>>> import numpy as np
>>> from numpy import linalg as LA
>>> np.set_printoptions(suppress=True, linewidth=140)
>>> def rnd(a):
...     return np.round(a, 2) + 0
... 
>>> E = np.load("arr.npy")
>>> rnd(E)
array([[ 0.7 ,  0.13, -0.07, -0.04, -0.14,  0.06,  0.02, -0.04, -0.07,  0.21,  0.08,  0.15, -0.2 ,  0.19, -0.1 ],
       [ 0.13,  0.52, -0.19, -0.04,  0.26,  0.  , -0.1 , -0.03,  0.03,  0.21, -0.12, -0.03,  0.17,  0.08,  0.14],
       [-0.07, -0.19,  0.83, -0.15,  0.05,  0.06, -0.02, -0.05, -0.01,  0.15,  0.02,  0.14,  0.1 ,  0.12,  0.  ],
       [-0.04, -0.04, -0.15,  0.44,  0.05, -0.12,  0.1 ,  0.08, -0.16, -0.08,  0.04,  0.37,  0.1 , -0.08,  0.03],
       [-0.14,  0.26,  0.05,  0.05,  0.6 ,  0.14,  0.02, -0.2 ,  0.15, -0.07, -0.11,  0.19, -0.07, -0.01,  0.08],
       [ 0.06,  0.  ,  0.06, -0.12,  0.14,  0.58,  0.15,  0.03, -0.23, -0.04, -0.29, -0.07, -0.14, -0.07, -0.09],
       [ 0.02, -0.1 , -0.02,  0.1 ,  0.02,  0.15,  0.21,  0.17,  0.07,  0.03, -0.11,  0.15, -0.08, -0.14, -0.16],
       [-0.04, -0.03, -0.05,  0.08, -0.2 ,  0.03,  0.17,  0.58,  0.14,  0.02, -0.26,  0.03,  0.2 ,  0.16, -0.11],
       [-0.07,  0.03, -0.01, -0.16,  0.15, -0.23,  0.07,  0.14,  0.76,  0.05,  0.01,  0.  , -0.15,  0.03, -0.16],
       [ 0.21,  0.21,  0.15, -0.08, -0.07, -0.04,  0.03,  0.02,  0.05,  0.58,  0.02,  0.02,  0.19, -0.27, -0.07],
       [ 0.08, -0.12,  0.02,  0.04, -0.11, -0.29, -0.11, -0.26,  0.01,  0.02,  0.31,  0.06, -0.09, -0.06,  0.02],
       [ 0.15, -0.03,  0.14,  0.37,  0.19, -0.07,  0.15,  0.03,  0.  ,  0.02,  0.06,  0.55, -0.02,  0.04, -0.04],
       [-0.2 ,  0.17,  0.1 ,  0.1 , -0.07, -0.14, -0.08,  0.2 , -0.15,  0.19, -0.09, -0.02,  0.45,  0.01,  0.15],
       [ 0.19,  0.08,  0.12, -0.08, -0.01, -0.07, -0.14,  0.16,  0.03, -0.27, -0.06,  0.04,  0.01,  0.71,  0.12],
       [-0.1 ,  0.14,  0.  ,  0.03,  0.08, -0.09, -0.16, -0.11, -0.16, -0.07,  0.02, -0.04,  0.15,  0.12,  0.19]])
>>> # looks like rank 8
>>> U, sig, VT = LA.svd(E)
>>> rnd(sig)
array([1., 1., 1., 1., 1., 1., 1., 1., 0., 0., 0., 0., 0., 0., 0.])
>>> other = U[:, :8] @ np.diag(sig[:8]) @ VT[:8]
>>> rnd(LA.norm(E - other, 2)), rnd(sig[8])
(np.float64(0.0), np.float64(0.0))
>>> LA.matrix_rank(other)
np.int64(8)
